% python3 -q
>>> import numpy as np
>>> import numpy.linalg as la
>>> np.set_printoptions(precision=3, suppress=True, linewidth=200, floatmode="fixed")
>>> feats = np.loadtxt("data.csv", delimiter=",")
>>> feats
array([[-0.200, -0.800,  0.300,  1.000, -0.100, -0.800,  1.600,  0.900, -0.800, -3.227, -0.800,  0.200,  1.700],
       [ 1.000,  0.500,  0.300,  0.600,  0.600, -0.300,  1.700,  1.100, -1.300,  2.088,  1.500,  0.000, -1.700],
       [ 1.600, -1.600,  1.000,  1.500, -1.300,  0.300,  0.100,  0.500,  0.000, -6.399, -1.500,  0.600, -0.700],
       [ 0.800, -0.200, -1.400,  0.400,  0.400, -0.300,  0.800,  0.500, -0.600, -0.664, -0.900,  0.400,  0.100],
       [ 0.700,  0.000,  0.600, -0.200, -0.300,  0.100, -1.900,  1.000,  2.600,  0.065,  0.400, -0.900,  1.400],
       [ 0.800,  1.000,  1.500, -0.100,  0.900,  1.400,  1.100,  1.200, -0.600,  4.084, -0.900, -0.100, -0.900],
       [ 0.800,  0.500,  0.600,  0.600,  1.900, -1.100, -0.300, -0.700,  0.500,  2.062,  0.700,  0.600,  2.400],
       [ 1.300,  0.000,  0.500,  0.700, -0.900, -1.200,  0.300, -1.100, -0.400,  0.107,  0.800,  0.200, -0.200],
       [-1.300,  1.500, -0.500, -0.200,  1.400,  0.100,  1.100,  0.500,  0.500,  6.024,  0.300, -0.400,  1.000],
       [ 1.700, -0.800, -0.100,  0.400,  0.100,  0.300,  0.800,  1.100,  0.700, -3.261, -0.600, -0.300, -0.200],
       [ 0.700,  0.900,  0.900,  1.000,  0.900, -0.400,  0.400,  0.300,  0.100,  3.642,  1.400, -0.200, -0.700],
       [-1.700,  1.100, -1.300,  0.000,  1.200,  0.300,  0.100,  0.400, -0.700,  4.199, -1.100,  2.500, -1.500],
       [-1.300, -0.200,  0.000,  0.000,  0.600,  0.200, -0.800,  0.900, -0.400, -0.975,  0.700,  1.200, -0.300],
       [ 0.700,  1.500,  0.300, -0.700, -1.400, -1.300,  0.300,  1.000,  0.400,  5.997, -0.700,  1.100,  0.700],
       [-3.300,  1.400, -1.100, -0.300,  1.700,  0.600,  0.000, -0.700, -0.500,  5.418,  1.400,  1.000,  1.100],
       [-1.100, -0.500,  0.800,  1.300,  0.700, -0.200, -2.200,  1.000, -0.700, -1.999,  1.400, -0.100, -0.700],
       [ 1.500, -0.300,  1.700,  0.000,  0.600,  1.900, -0.300, -0.100, -0.200, -1.177, -0.300,  0.500, -1.300],
       [ 1.100,  0.400,  0.000,  1.900,  0.000,  2.600, -0.700,  0.300, -0.700,  1.510, -1.300, -1.300, -0.700],
       [-1.300,  0.700,  0.000, -0.800,  1.000, -2.000, -1.500,  0.200,  2.300,  2.886, -0.500,  0.900,  0.300],
       [-0.400, -0.500, -0.400,  1.000,  0.000,  1.100, -0.300, -0.200, -1.100, -1.916, -1.000,  0.900,  0.900],
       [ 0.400, -1.800,  0.200, -1.100,  1.200, -1.500,  0.500,  0.300,  0.100, -7.269,  1.500,  1.100, -0.500],
       [-0.100, -0.400,  0.400, -0.200,  0.300, -1.200,  1.100,  0.900,  0.400, -1.545, -0.100,  1.500, -0.500],
       [-0.100, -1.600,  0.200,  0.600, -1.600,  0.300,  0.600, -2.000,  0.300, -6.260, -0.800,  0.000, -1.400],
       [-0.800,  0.400,  0.600, -1.600, -0.500,  0.600,  0.000,  2.000, -1.800,  1.629, -0.900, -1.600, -2.000],
       [-0.100,  0.200, -0.300, -0.400,  0.700,  1.000,  0.100,  1.600, -0.700,  0.852, -0.200, -0.600, -1.500],
       [ 1.100, -0.600,  1.000,  0.300, -0.600, -1.000, -0.600,  0.600, -0.900, -2.495, -0.700, -2.900,  2.200],
       [-0.200, -0.200, -1.800,  1.000,  0.200,  0.400, -2.000, -1.500,  0.300, -0.682,  1.800,  0.400, -0.300],
       [ 0.000,  1.300, -0.400,  0.100,  1.300, -1.400,  1.400,  0.600,  0.300,  5.096,  1.800,  0.400,  0.200],
       [ 1.000, -1.500, -0.800,  0.000, -0.100,  0.100,  1.000,  0.800,  0.400, -6.157, -0.800, -1.400, -1.000],
       [-1.200,  0.800, -0.500,  0.200,  1.300, -0.600, -0.100,  0.200,  0.800,  3.225,  0.900, -0.300, -1.500],
       [-1.600,  0.400, -0.700,  1.600, -0.300,  0.600,  1.800, -0.900,  0.100,  1.572, -1.000,  0.100,  0.600],
       [ 0.900, -0.200, -0.700, -0.100,  1.000, -0.500, -2.600, -0.200, -0.300, -0.921, -0.700, -1.300, -0.100],
       [-0.400,  1.100,  1.400,  0.700,  0.400, -0.100,  1.600, -0.200,  0.500,  4.430,  0.900,  0.200, -1.000]])
>>> # column 9 is much longer than the rest
>>> cent = feats[[24, 5]].astype(float)
>>> for _ in range(6):
...     idx = la.norm(feats[:, None] - cent, axis=-1).argmin(axis=1)
...     cent = np.array([feats[idx == j].mean(axis=0) for j in range(2)])
... 
>>> idx
array([0, 1, 0, 0, 0, 1, 1, 0, 1, 0, 1, 1, 0, 1, 1, 0, 0, 1, 1, 0, 0, 0, 0, 1, 1, 0, 0, 1, 0, 1, 1, 0, 1])
>>> np.bincount(idx)
array([17, 16])
>>> cent[1] - cent[0]
array([-0.860,  1.515, -0.038, -0.226,  0.682,  0.118,  0.667,  0.231, -0.015,  6.053,  0.238,  0.138, -0.272])
>>> gram = feats.T @ feats
>>> (feats @ feats.T).shape
(33, 33)
>>> la.matrix_rank(gram)
np.int64(13)
>>> np.allclose(gram, gram.T)
True
>>> X = np.load("case14.npy")
>>> X
array([[-2.000, -3.000,  0.000, -3.000, -3.000,  0.000,  0.000, -3.000, -3.000,  0.000,  0.000,  0.000, -3.000,  0.000],
       [-3.000, -2.000,  0.000, -3.000, -3.000,  0.000,  0.000, -3.000, -3.000,  0.000,  0.000,  0.000, -3.000,  0.000],
       [ 0.000,  0.000, -2.000,  0.000,  0.000, -3.000, -3.000,  0.000,  0.000, -3.000, -3.000, -3.000,  0.000, -3.000],
       [-3.000, -3.000,  0.000, -2.000, -3.000,  0.000,  0.000, -3.000, -3.000,  0.000,  0.000,  0.000, -3.000,  0.000],
       [-3.000, -3.000,  0.000, -3.000, -2.000,  0.000,  0.000, -3.000, -3.000,  0.000,  0.000,  0.000, -3.000,  0.000],
       [ 0.000,  0.000, -3.000,  0.000,  0.000, -2.000, -3.000,  0.000,  0.000, -3.000, -3.000, -3.000,  0.000, -3.000],
       [ 0.000,  0.000, -3.000,  0.000,  0.000, -3.000, -2.000,  0.000,  0.000, -3.000, -3.000, -3.000,  0.000, -3.000],
       [-3.000, -3.000,  0.000, -3.000, -3.000,  0.000,  0.000, -2.000, -3.000,  0.000,  0.000,  0.000, -3.000,  0.000],
       [-3.000, -3.000,  0.000, -3.000, -3.000,  0.000,  0.000, -3.000, -2.000,  0.000,  0.000,  0.000, -3.000,  0.000],
       [ 0.000,  0.000, -3.000,  0.000,  0.000, -3.000, -3.000,  0.000,  0.000, -2.000, -3.000, -3.000,  0.000, -3.000],
       [ 0.000,  0.000, -3.000,  0.000,  0.000, -3.000, -3.000,  0.000,  0.000, -3.000, -2.000, -3.000,  0.000, -3.000],
       [ 0.000,  0.000, -3.000,  0.000,  0.000, -3.000, -3.000,  0.000,  0.000, -3.000, -3.000, -2.000,  0.000, -3.000],
       [-3.000, -3.000,  0.000, -3.000, -3.000,  0.000,  0.000, -3.000, -3.000,  0.000,  0.000,  0.000, -2.000,  0.000],
       [ 0.000,  0.000, -3.000,  0.000,  0.000, -3.000, -3.000,  0.000,  0.000, -3.000, -3.000, -3.000,  0.000, -2.000]])
>>> rng = np.random.default_rng(50)
>>> idx = rng.permutation(14)
>>> idx
array([ 4, 11,  3,  7,  8,  2,  1, 12, 10,  0,  9,  6,  5, 13])
>>> other = X[idx][:, idx]
>>> round(float(la.det(other)), 3), np.round(la.det(X[idx]), 3)
(400.0, np.float64(400.0))
>>> np.sort(np.abs(la.eigvals(other)))
array([ 1.000,  1.000,  1.000,  1.000,  1.000,  1.000,  1.000,  1.000,  1.000,  1.000,  1.000,  1.000, 20.000, 20.000])
>>> np.trace(other)
np.float64(-28.0)
>>> np.allclose(other, X)
False
